$ python -q
>>> import numpy as np
>>> np.set_printoptions(precision=2, suppress=True, linewidth=160)
>>> def rnd(a):
...     return np.round(a, 2) + 0
... 
>>> E = np.array([[4, 4, -3, -4, -4],
...     [2, -1, 1, 2, -3],
...     [3, 3, -5, 2, 4],
...     [-4, -5, -1, -3, 4],
...     [-1, 3, -2, -3, -4],
...     [-2, 1, 3, 5, 3]])
>>> E
array([[ 4,  4, -3, -4, -4],
       [ 2, -1,  1,  2, -3],
       [ 3,  3, -5,  2,  4],
       [-4, -5, -1, -3,  4],
       [-1,  3, -2, -3, -4],
       [-2,  1,  3,  5,  3]])
>>> B = E / np.linalg.norm(E, axis=1, keepdims=True)
>>> C2 = B @ B.T
>>> print(rnd(np.linalg.norm(B, axis=1)))
[1. 1. 1. 1. 1. 1.]
>>> print(rnd(C2[5]))
[-0.76 -0.03  0.07 -0.05 -0.65  1.  ]
>>> rnd(np.degrees(np.arccos(np.clip(C2[5, 0], -1, 1))))
np.float64(139.48)
>>> np.argwhere(np.triu(np.abs(C2) > 0.95, 1))
array([], shape=(0, 2), dtype=int64)
>>> B = np.c_[E[:, :4] @ np.array([[2, 1, 1, 1], [0, 1, 2, 0], [1, 1, 2, 2], [1, 1, 1, 0]]), np.array([3, 1, 2, 2, 0, 2])]
>>> print(B)
[[  1   1   2  -2   3]
 [  7   4   4   4   1]
 [  3   3   1  -7   2]
 [-12 -13 -19  -6   2]
 [ -7  -3  -2  -5   0]
 [  4   7  11   4   2]]
>>> rnd(np.linalg.norm(np.linalg.qr(E)[0].T @ B, axis=0) ** 2 / ((B ** 2).sum(axis=0) + 1e-12))
array([1.  , 1.  , 1.  , 1.  , 0.24])
>>> np.linalg.matrix_rank(np.c_[E, B])
np.int64(6)
>>> print(np.linalg.matrix_rank(B))
5
>>> K = 5 * np.eye(5) + np.eye(5, k=1)
>>> K
array([[5., 1., 0., 0., 0.],
       [0., 5., 1., 0., 0.],
       [0., 0., 5., 1., 0.],
       [0., 0., 0., 5., 1.],
       [0., 0., 0., 0., 5.]])
>>> # triangular, det is the product of the diagonal
>>> x = np.array([-5, 5, -3, 4, -4])
>>> rhs = K @ x
>>> rhs
array([-20.,  22., -11.,  16., -20.])
>>> rnd(np.linalg.solve(K.T, K[0]))
array([1., 0., 0., 0., 0.])
>>> rnd(np.linalg.solve(K, rhs + K[:, 2]))
array([-5.,  5., -2.,  4., -4.])
>>> rnd(np.linalg.solve(K, rhs))
array([-5.,  5., -3.,  4., -4.])
>>> mat = np.load("test4.npy")
>>> mat
array([[-1.18,  3.43, -3.73, -8.54],
       [ 8.38, -1.23, -4.65, -2.57],
       [ 2.79,  0.41,  8.88,  3.63],
       [ 3.6 , -8.65,  0.77,  3.4 ],
       [-4.54, -7.9 , -2.58,  3.21],
       [ 0.09, -9.88,  1.02,  1.15],
       [-3.32, -7.89,  3.48, -3.83],
       [ 8.08, -1.5 ,  1.85, -5.39],
       [-1.06, -5.78, -6.71, -4.53],
       [-5.33, -7.55,  3.83,  0.25],
       [ 2.62,  6.03, -2.8 ,  7.  ],
       [-7.04,  6.54, -2.74, -0.26],
       [ 5.57,  0.04, -8.13,  1.71]])
>>> x = np.array([8, 0, 0, 5])
>>> (mat @ x).argmax()
np.int64(10)
>>> rnd(mat @ np.ones(4))
array([-10.02,  -0.07,  15.71,  -0.88, -11.81,  -7.62, -11.56,   3.04, -18.08,  -8.8 ,  12.85,  -3.5 ,  -0.81])
>>> print(np.sign((mat @ x).round(6)))
[-1.  1.  1.  1. -1.  1. -1.  1. -1. -1.  1. -1.  1.]
>>> np.linalg.norm(mat @ x) <= np.linalg.norm(mat, 2) * np.linalg.norm(x) + 1e-9
np.True_
>>> cen = mat - mat.mean(axis=0)
>>> V = np.linalg.svd(cen)[2][:1]
>>> B = cen - cen @ V.T @ V
>>> print(rnd(B.std(axis=0)))
[4.42 2.46 3.69 4.18]
>>> print(rnd(np.linalg.norm(B) / np.linalg.norm(cen)))
0.79
>>> rnd((cen @ V.T).std(axis=0))
array([5.93])
>>> rnd(np.diag(V.T @ V))
array([0.1 , 0.69, 0.2 , 0.01])
>>> J = np.loadtxt("data.csv", delimiter=",")
>>> J
array([[ -4.26,   2.6 ,   0.98,   0.9 ,  -1.19,  -6.43,  -7.49,   4.32,  -0.71],
       [ -4.05,   0.68,  -3.59,  -1.67,   2.44,  -4.1 ,  -2.98,  -1.21,  -1.59],
       [ -2.59,  -1.25,   1.3 ,  -1.97,   0.44,  -1.94,   0.41,  -1.84,  -1.29],
       [ -6.49,  -1.54,   2.7 ,  -2.46,   1.4 ,  -7.27,  -1.12,  -3.41,  -3.93],
       [ -6.15,   2.14,  -0.86,  -1.17,  -0.59,  -7.4 ,  -8.21,   2.37,  -1.33],
       [-10.61,   1.71,  -5.73,  -3.63,   5.18,  -9.91,  -7.13,  -2.79,  -3.74],
       [ -5.84,   3.63,  -8.21,  -0.39,   2.87,  -4.52,  -9.03,   1.52,  -0.39],
       [-10.02,   2.66,  -1.28,  -1.67,   1.4 , -12.17, -10.24,   0.97,  -3.06],
       [ -4.14,   2.93,  -9.01,  -0.51,   3.56,  -2.66,  -6.84,   0.54,   0.01],
       [-11.43,   2.76,  -6.01,  -2.78,   4.01, -11.1 , -11.98,   0.12,  -3.22],
       [ -5.3 ,   0.64,  -3.  ,  -2.78,   3.26,  -5.1 ,  -2.18,  -2.22,  -1.51],
       [ -8.65,   1.38,  -4.18,  -2.83,   3.94,  -8.3 ,  -7.17,  -1.77,  -2.64],
       [-10.35,   1.11,  -7.9 ,  -4.49,   6.32,  -8.56,  -6.08,  -5.05,  -3.31],
       [ -2.33,   3.03,  -2.74,   0.53,  -0.24,  -3.52,  -7.09,   3.85,   0.73],
       [ -8.69,   0.59,   0.83,  -2.33,   1.72,  -9.06,  -5.83,  -1.64,  -2.7 ],
       [ -7.43,   2.24,   2.65,   0.12,  -0.63,  -9.73,  -9.82,   2.73,  -1.57],
       [ -2.05,   3.61,  -0.38,   1.94,  -2.65,  -3.77,  -8.73,   6.41,   0.53],
       [ -6.02,   2.18,  -0.84,  -0.92,  -0.02,  -7.43,  -8.2 ,   2.19,  -0.97],
       [ -4.69,   5.6 ,  -7.48,   0.9 ,   0.09,  -5.86, -12.77,   5.43,   0.92],
       [ -5.37,   0.63,   1.94,  -0.49,  -0.25,  -6.35,  -5.9 ,   1.08,  -1.24],
       [ -4.97,   2.38,  -1.51,   0.58,  -0.4 ,  -6.45,  -8.97,   2.82,  -0.92],
       [ -5.03,   4.68,  -9.94,   0.63,   2.41,  -4.72, -11.16,   3.36,   0.26],
       [ -0.91,   0.77,  -2.14,   0.17,   1.25,   0.16,  -0.43,  -0.32,  -0.02],
       [ -3.73,   4.3 ,  -7.56,   0.81,   0.95,  -5.69, -11.12,   4.25,   0.57],
       [ -6.45,   1.53,   2.23,  -0.4 ,  -0.58,  -9.43,  -7.73,   1.17,  -2.15],
       [ -8.16,   0.63,   3.1 ,  -0.88,   0.07, -10.03,  -7.21,   0.59,  -3.08],
       [ -6.2 ,   2.65,  -6.21,  -0.99,   2.91,  -5.92,  -7.93,   1.  ,  -1.64],
       [ -4.6 ,   3.81,  -4.5 ,   0.72,   0.51,  -5.15,  -9.23,   3.33,   0.32],
       [ -7.3 ,   1.95,  -5.28,  -1.85,   2.58,  -6.95,  -7.59,  -0.53,  -1.27],
       [ -8.5 ,   3.22,  -5.2 ,  -0.25,   1.98,  -9.61, -12.24,   2.66,  -1.13],
       [ -7.91,  -1.21,   1.26,  -3.63,   2.81,  -7.26,  -1.26,  -4.32,  -3.22],
       [ -6.26,   1.46,   2.6 ,  -0.29,  -0.13,  -8.67,  -7.99,   1.38,  -1.56],
       [ -7.46,   0.02,  -3.26,  -3.49,   4.62,  -6.68,  -2.93,  -4.42,  -2.59],
       [ -4.77,   1.82, -10.75,  -2.17,   5.46,  -3.91,  -5.09,  -2.59,  -0.71],
       [ -7.04,   3.37,  -7.7 ,  -0.33,   2.96,  -7.48, -11.23,   1.46,  -0.95],
       [ -4.38,   0.92,  -8.61,  -2.09,   5.77,  -1.89,  -2.39,  -3.55,  -1.09],
       [ -4.6 ,   3.27, -12.11,  -0.89,   4.  ,  -3.37,  -7.25,   0.51,   0.23],
       [ -5.65,   0.19,  -2.5 ,  -2.06,   3.06,  -5.13,  -2.39,  -2.48,  -2.36]])
>>> x = np.array([-7, 9, 1, 5, 7, -1, -8, 2, -7])
>>> rhs = J @ x
>>> rnd(np.linalg.pinv(J) @ J)
array([[1., 0., 0., 0., 0., 0., 0., 0., 0.],
       [0., 1., 0., 0., 0., 0., 0., 0., 0.],
       [0., 0., 1., 0., 0., 0., 0., 0., 0.],
       [0., 0., 0., 1., 0., 0., 0., 0., 0.],
       [0., 0., 0., 0., 1., 0., 0., 0., 0.],
       [0., 0., 0., 0., 0., 1., 0., 0., 0.],
       [0., 0., 0., 0., 0., 0., 1., 0., 0.],
       [0., 0., 0., 0., 0., 0., 0., 1., 0.],
       [0., 0., 0., 0., 0., 0., 0., 0., 1.]])
>>> rnd(np.linalg.solve(J.T @ J, J.T @ rhs))
array([-7.,  9.,  1.,  5.,  7., -1., -8.,  2., -7.])
>>> rng = np.random.default_rng(6307)
>>> rhs = rhs + 0.05 * rng.normal(size=38)
>>> rnd(rhs)
array([130.28,  76.26,   5.43,  68.74, 138.53, 189.67, 165.92, 211.74, 127.08, 242.68,  77.45, 162.86, 166.66, 104.56, 138.67, 175.76, 120.36, 140.32, 193.31,
       105.37, 145.03, 186.3 ,  23.58, 167.06, 143.74, 152.49, 159.4 , 152.5 , 147.64, 216.73,  78.48, 143.46, 103.34, 110.85, 197.79,  81.81, 133.83,  85.73])
>>> coef, *_ = np.linalg.lstsq(J, rhs)
>>> [round(float(np.linalg.norm(np.linalg.solve(J.T @ J + lam * np.eye(9), J.T @ rhs))), 2) for lam in (0, 1, 10, 100)]
[17.99, 15.81, 12.21, 11.29]
>>> print(rnd(np.linalg.norm(rhs - J @ coef)))
0.26
>>> rnd(coef)
array([-7.  ,  8.99,  0.99,  5.03,  7.01, -1.01, -7.98,  2.02, -7.05])
>>> coef.round()
array([-7.,  9.,  1.,  5.,  7., -1., -8.,  2., -7.])
>>> np.linalg.matrix_rank(J)
np.int64(9)
>>> rnd(J.mean(axis=0))
array([-6.06,  1.92, -3.39, -1.11,  1.88, -6.4 , -6.91,  0.42, -1.38])
>>> rnd(np.linalg.svd(J, compute_uv=False))
array([79.28, 29.33, 28.24,  2.54,  2.28,  2.14,  1.87,  1.31,  1.14])
>>> A = np.loadtxt("x.csv", delimiter=",")
>>> A
array([[2., 2., 2., 2., 3., 3.],
       [3., 2., 2., 2., 2., 3.],
       [3., 3., 2., 2., 2., 2.],
       [2., 3., 3., 2., 2., 2.],
       [2., 2., 3., 3., 2., 2.],
       [2., 2., 2., 3., 3., 2.]])
>>> # null space of dimension 1
>>> left, sig, VT = np.linalg.svd(A, full_matrices=False)
>>> rnd(left.T @ A @ VT.T)
array([[14.  ,  0.  ,  0.  ,  0.  ,  0.  ,  0.  ],
       [ 0.  ,  1.73,  0.  ,  0.  ,  0.  ,  0.  ],
       [ 0.  ,  0.  ,  1.73,  0.  ,  0.  ,  0.  ],
       [ 0.  ,  0.  ,  0.  ,  1.  ,  0.  ,  0.  ],
       [ 0.  ,  0.  ,  0.  ,  0.  ,  1.  ,  0.  ],
       [ 0.  ,  0.  ,  0.  ,  0.  ,  0.  ,  0.  ]])
>>> left.shape, sig.shape, VT.shape
((6, 6), (6,), (6, 6))
>>> rnd(np.sqrt((sig ** 2).sum())), rnd(np.linalg.norm(A))
(np.float64(14.28), np.float64(14.28))
>>> rnd(sig)
array([14.  ,  1.73,  1.73,  1.  ,  1.  ,  0.  ])
>>> rnd(left.T @ left)
array([[1., 0., 0., 0., 0., 0.],
       [0., 1., 0., 0., 0., 0.],
       [0., 0., 1., 0., 0., 0.],
       [0., 0., 0., 1., 0., 0.],
       [0., 0., 0., 0., 1., 0.],
       [0., 0., 0., 0., 0., 1.]])
>>> left, sig, VT = np.linalg.svd(A)
>>> np.argmax(sig[:-1] / (sig[1:] + 1e-6)) + 1
np.int64(5)
>>> B = left[:, :5] @ np.diag(sig[:5]) @ VT[:5]
>>> rnd(np.abs(A - B).max())
np.float64(0.0)
>>> A @ (-1.0) ** np.arange(6)
array([0., 0., 0., 0., 0., 0.])
>>> (A @ A)[0]
array([32., 32., 33., 34., 33., 32.])
>>> M = np.load("block0.npy")
>>> M
array([[ 0, -3, -3, -2,  0,  3],
       [-3,  0, -3, -3, -2,  0],
       [-3, -3,  0, -3, -3, -2],
       [-2, -3, -3,  0, -3, -3],
       [ 0, -2, -3, -3,  0, -3],
       [ 3,  0, -2, -3, -3,  0]])
>>> # symmetric
>>> C2 = M.T @ M
>>> rnd(np.linalg.svd(M, compute_uv=False) ** 2)
array([118.5 ,  34.35,  20.38,  13.72,   9.15,   7.9 ])
>>> print(np.trace(C2), (M ** 2).sum())
204 204
>>> np.linalg.matrix_rank(C2)
np.int64(6)
>>> print((M @ M.T).shape)
(6, 6)
>>> rnd(np.linalg.eigvalsh(M).min())
np.float64(-10.89)
>>> F = np.loadtxt("sample0.csv", delimiter=",")
>>> F
array([[0., 3., 2., 2., 2., 2., 0., 1., 3.],
       [3., 3., 3., 1., 3., 2., 2., 2., 1.],
       [1., 3., 0., 2., 3., 3., 3., 2., 3.],
       [3., 3., 1., 3., 0., 2., 1., 1., 3.],
       [1., 0., 2., 0., 2., 0., 0., 2., 1.],
       [3., 2., 1., 1., 1., 0., 0., 3., 2.],
       [2., 0., 3., 2., 1., 3., 3., 2., 2.],
       [0., 0., 3., 2., 1., 2., 3., 1., 1.],
       [0., 3., 1., 3., 1., 1., 1., 2., 0.]])
>>> O, V = np.linalg.qr(F[:, :6])[0], np.linalg.qr(F[:, 6:])[0]
>>> sig = np.linalg.svd(O.T @ V, compute_uv=False)
>>> rnd(np.linalg.norm(O @ O.T - V @ V.T, 2))
np.float64(1.0)
>>> (sig > 0.9).sum()
np.int64(2)
>>> rnd(np.degrees(np.arccos(sig.clip(0, 1))))
array([ 5.79, 20.6 , 59.03])
>>> np.unravel_index(np.abs(F).argmax(), F.shape)
(np.int64(0), np.int64(1))
>>> F - F[0]
array([[ 0.,  0.,  0.,  0.,  0.,  0.,  0.,  0.,  0.],
       [ 3.,  0.,  1., -1.,  1.,  0.,  2.,  1., -2.],
       [ 1.,  0., -2.,  0.,  1.,  1.,  3.,  1.,  0.],
       [ 3.,  0., -1.,  1., -2.,  0.,  1.,  0.,  0.],
       [ 1., -3.,  0., -2.,  0., -2.,  0.,  1., -2.],
       [ 3., -1., -1., -1., -1., -2.,  0.,  2., -1.],
       [ 2., -3.,  1.,  0., -1.,  1.,  3.,  1., -1.],
       [ 0., -3.,  1.,  0., -1.,  0.,  3.,  0., -2.],
       [ 0.,  0., -1.,  1., -1., -1.,  1.,  1., -3.]])
>>> F.shape
(9, 9)
>>> rnd(np.linalg.norm(F))
np.float64(18.0)
>>> B = F / np.sqrt((F ** 2).mean(axis=1, keepdims=True))
>>> np.linalg.matrix_rank(F - F.mean(axis=1, keepdims=True))
np.int64(8)
>>> rnd(F - F.mean(axis=1, keepdims=True))
array([[-1.67,  1.33,  0.33,  0.33,  0.33,  0.33, -1.67, -0.67,  1.33],
       [ 0.78,  0.78,  0.78, -1.22,  0.78, -0.22, -0.22, -0.22, -1.22],
       [-1.22,  0.78, -2.22, -0.22,  0.78,  0.78,  0.78, -0.22,  0.78],
       [ 1.11,  1.11, -0.89,  1.11, -1.89,  0.11, -0.89, -0.89,  1.11],
       [ 0.11, -0.89,  1.11, -0.89,  1.11, -0.89, -0.89,  1.11,  0.11],
       [ 1.56,  0.56, -0.44, -0.44, -0.44, -1.44, -1.44,  1.56,  0.56],
       [ 0.  , -2.  ,  1.  ,  0.  , -1.  ,  1.  ,  1.  ,  0.  ,  0.  ],
       [-1.44, -1.44,  1.56,  0.56, -0.44,  0.56,  1.56, -0.44, -0.44],
       [-1.33,  1.67, -0.33,  1.67, -0.33, -0.33, -0.33,  0.67, -1.33]])
